$ python3 -q
>>> import numpy as np
>>> np.set_printoptions(precision=2, suppress=True, linewidth=140, legacy="1.25")
>>> A = np.array([[0, 1, 2, 2, 2, 2, 0],
...     [1, 0, 1, 2, 0, 0, 2],
...     [0, 2, 0, 0, 2, 0, 1],
...     [0, 0, 0, 0, 0, 0, 1]])
>>> A[:, 4] = -1 * A[:, 5]
>>> A
array([[ 0,  1,  2,  2, -2,  2,  0],
       [ 1,  0,  1,  2,  0,  0,  2],
       [ 0,  2,  0,  0,  0,  0,  1],
       [ 0,  0,  0,  0,  0,  0,  1]])
>>> f = np.array([-3, 3, -3])
>>> np.polyval(f, A[3])
array([-3, -3, -3, -3, -3, -3, -3])
>>> np.array([np.convolve(row, f, "same") for row in A])
array([[ -3,  -3,  -3,   6, -18,  12,  -6],
       [  3,  -6,  -3,   3,  -6,  -6,   6],
       [ -6,   6,  -6,   0,   0,  -3,   3],
       [  0,   0,   0,   0,   0,  -3,   3]])
>>> np.correlate(A[3], A[2], "full")
array([0, 0, 0, 0, 0, 0, 1, 0, 0, 0, 0, 2, 0])
>>> W0 = np.load("run15.npy")
>>> W0
array([[-0.01, -1.23,  0.01,  0.39, -0.24,  0.05, -0.67, -1.42],
       [-0.02,  1.15,  0.02,  0.25, -0.12, -0.07,  0.59,  1.96],
       [ 0.09,  0.52, -0.02, -0.07, -0.24,  0.14, -0.75, -0.22],
       [-0.01,  0.81, -0.05, -0.39,  0.26, -0.06,  1.05,  1.3 ],
       [ 0.01,  0.71, -0.03,  0.5 ,  0.01,  0.13, -0.29, -2.31],
       [ 0.02,  0.3 ,  0.01, -0.16, -0.14, -0.11,  0.93, -2.43],
       [ 0.08, -2.41, -0.02, -0.15, -0.07, -0.07, -1.83,  1.75],
       [-0.07, -0.19,  0.01,  0.01, -0.19, -0.15, -0.23,  1.36],
       [-0.01, -1.24,  0.  , -0.6 ,  0.01, -0.01,  0.84, -0.77],
       [ 0.08,  1.79,  0.02, -0.36, -0.1 , -0.06,  0.49, -1.04],
       [-0.06,  1.02,  0.  ,  0.18, -0.03,  0.15,  0.1 , -0.62],
       [-0.02, -0.47,  0.01, -0.18, -0.07,  0.03,  1.06, -1.1 ],
       [ 0.04, -2.03,  0.01,  0.61,  0.18, -0.01,  0.63,  0.3 ],
       [-0.04, -0.5 ,  0.03,  0.15,  0.32,  0.09,  0.06,  2.72],
       [ 0.04, -1.02, -0.02,  0.38, -0.05,  0.11,  0.69, -1.13],
       [ 0.  ,  1.38,  0.02, -0.02,  0.28, -0.1 ,  0.56,  2.06],
       [ 0.06,  1.61,  0.01,  0.02,  0.  , -0.02, -0.67, -4.86],
       [ 0.05,  0.98,  0.  , -0.13,  0.31,  0.  ,  0.15, -0.4 ],
       [ 0.07, -0.42,  0.05,  0.34, -0.12, -0.01,  0.07, -0.41],
       [-0.03, -0.22,  0.  ,  0.1 ,  0.23, -0.09, -0.02, -0.69],
       [-0.08,  3.86, -0.01, -0.43, -0.14,  0.01,  0.02,  4.26],
       [ 0.  ,  1.59,  0.04, -0.04, -0.07, -0.11,  0.08,  2.23],
       [-0.05,  1.72,  0.02, -0.32,  0.23,  0.01,  1.14,  3.98],
       [ 0.06,  0.09, -0.06,  0.36, -0.03, -0.14,  0.28, -4.36],
       [-0.03,  0.83,  0.01, -0.21,  0.14,  0.08, -1.33, -2.53],
       [ 0.11, -0.55,  0.03,  0.34, -0.06, -0.14,  0.44,  1.99],
       [-0.04, -1.2 , -0.02, -0.49, -0.05,  0.07,  0.29,  5.56]])
>>> other = np.c_[W0[:, :3] @ np.array([[-9, -5, -3], [8, 2, -4], [0, 1, 2]]), np.array([3, 2, 2, 1, 2, 0, 2, 0, 3, 0, 1, 1, 2, 3, 2, 0, 3, 1, 2, 2, 3, 3, 1, 1, 1, 1, 3])]
>>> other
array([[ -9.75,  -2.4 ,   4.97,   3.  ],
       [  9.38,   2.42,  -4.5 ,   2.  ],
       [  3.35,   0.57,  -2.39,   2.  ],
       [  6.57,   1.62,  -3.31,   1.  ],
       [  5.59,   1.34,  -2.93,   2.  ],
       [  2.22,   0.51,  -1.24,   0.  ],
       [-20.  ,  -5.24,   9.36,   2.  ],
       [ -0.89,  -0.02,   0.99,   0.  ],
       [ -9.83,  -2.43,   4.99,   3.  ],
       [ 13.6 ,   3.2 ,  -7.36,   0.  ],
       [  8.7 ,   2.34,  -3.9 ,   1.  ],
       [ -3.58,  -0.83,   1.96,   1.  ],
       [-16.6 ,  -4.25,   8.02,   2.  ],
       [ -3.64,  -0.77,   2.18,   3.  ],
       [ -8.52,  -2.26,   3.92,   2.  ],
       [ 11.04,   2.78,  -5.48,   0.  ],
       [ 12.34,   2.93,  -6.6 ,   3.  ],
       [  7.39,   1.71,  -4.07,   1.  ],
       [ -3.99,  -1.14,   1.57,   2.  ],
       [ -1.49,  -0.29,   0.97,   2.  ],
       [ 31.6 ,   8.11, -15.22,   3.  ],
       [ 12.72,   3.22,  -6.28,   3.  ],
       [ 14.21,   3.71,  -6.69,   1.  ],
       [  0.18,  -0.18,  -0.66,   1.  ],
       [  6.91,   1.82,  -3.21,   1.  ],
       [ -5.39,  -1.62,   1.93,   1.  ],
       [ -9.24,  -2.22,   4.88,   3.  ]])
>>> np.linalg.matrix_rank(other)
4
>>> np.round(np.linalg.lstsq(W0, other[:, 0])[0], 2) + 0
array([-9.,  8.,  0.,  0.,  0.,  0.,  0.,  0.])
>>> np.linalg.matrix_rank(np.c_[W0, other])
9
>>> np.round(np.linalg.norm(other - W0 @ np.linalg.lstsq(W0, other)[0], axis=0), 2) + 0
array([0.  , 0.  , 0.  , 9.68])
